>>> import numpy as np
>>> np.set_printoptions(precision=1, suppress=True, linewidth=120, sign=" ")
>>> tidy = lambda a: np.round(a, 1) + 0
>>> rng = np.random.default_rng(6679)
>>> ang = rng.uniform(0, 2 * np.pi, 23)
>>> Q, _ = np.linalg.qr(np.array([[-0.2, 0.4], [1.1, -0.5], [-1.2, 1.4]]))
>>> arr = 20 * np.c_[np.cos(ang), np.sin(ang)] @ Q.T
>>> tidy(arr)
array([[  5.3,  -6.2,  18.3],
       [  7.3,   2.8,  18.4],
       [ -1.1, -18.4,   7.7],
       [ -7.3, -14.5, -11.6],
       [ -7.4,  -4.1, -18.1],
       [ -7. , -15.8, -10.1],
       [ -6.3, -17.7,  -6.9],
       [ -1.9,  14.4, -13.7],
       [  7.4,  13.9,  12.3],
       [ -3.3,  11.6, -15.9],
       [ -7.6, -12.5, -13.6],
       [ -2.6,  13. , -15. ],
       [  0. , -17.2,  10.2],
       [ -6.7,   0.4, -18.8],
       [  7.4,  14.1,  12.1],
       [  0.9,  18.2,  -8.3],
       [  7.6,   5.8,  17.6],
       [  2.3, -13.7,  14.4],
       [ -6.2,   2.8, -18.8],
       [  1.1,  18.4,  -7.9],
       [  5.7,  18.5,   5. ],
       [ -1.3, -18.5,   7.4],
       [ -6.9, -16. ,  -9.7]])
>>> U, sigma, Vh = np.linalg.svd(arr)
>>> np.argmax(sigma[:-1] / (sigma[1:] + 1e-6)) + 1
np.int64(2)
>>> Y = U[:, :2] @ np.diag(sigma[:2]) @ Vh[:2]
>>> tidy(np.linalg.norm(arr - Y, 2)), tidy(sigma[2])
(np.float64(0.0), np.float64(0.0))
>>> np.linalg.matrix_rank(Y)
np.int64(2)
>>> tidy(Y)
array([[  5.3,  -6.2,  18.3],
       [  7.3,   2.8,  18.4],
       [ -1.1, -18.4,   7.7],
       [ -7.3, -14.5, -11.6],
       [ -7.4,  -4.1, -18.1],
       [ -7. , -15.8, -10.1],
       [ -6.3, -17.7,  -6.9],
       [ -1.9,  14.4, -13.7],
       [  7.4,  13.9,  12.3],
       [ -3.3,  11.6, -15.9],
       [ -7.6, -12.5, -13.6],
       [ -2.6,  13. , -15. ],
       [  0. , -17.2,  10.2],
       [ -6.7,   0.4, -18.8],
       [  7.4,  14.1,  12.1],
       [  0.9,  18.2,  -8.3],
       [  7.6,   5.8,  17.6],
       [  2.3, -13.7,  14.4],
       [ -6.2,   2.8, -18.8],
       [  1.1,  18.4,  -7.9],
       [  5.7,  18.5,   5. ],
       [ -1.3, -18.5,   7.4],
       [ -6.9, -16. ,  -9.7]])
>>> tidy(np.abs(arr - Y).max())
np.float64(0.0)
>>> np.linalg.matrix_rank(arr, rtol=0.05)
np.int64(2)
>>> U, sigma, Vh = np.linalg.svd(arr)
>>> evecs = Vh[:(sigma > 1e-8).sum()]
>>> x0 = arr[11] + 3 * arr[17] + rng.integers(2) * np.eye(3)[2]
>>> tidy(x0)
array([  4.2, -28.1,  28.2])
>>> tidy(np.diag(evecs.T @ evecs))
array([ 0.1,  1. ,  0.9])
>>> np.allclose(evecs.T @ evecs @ x0, x0)
True
>>> tidy(evecs.T @ evecs)
array([[ 0.1,  0.2,  0.3],
       [ 0.2,  1. , -0.1],
       [ 0.3, -0.1,  0.9]])
>>> tidy(np.linalg.norm(x0 - evecs.T @ evecs @ x0))
np.float64(0.0)
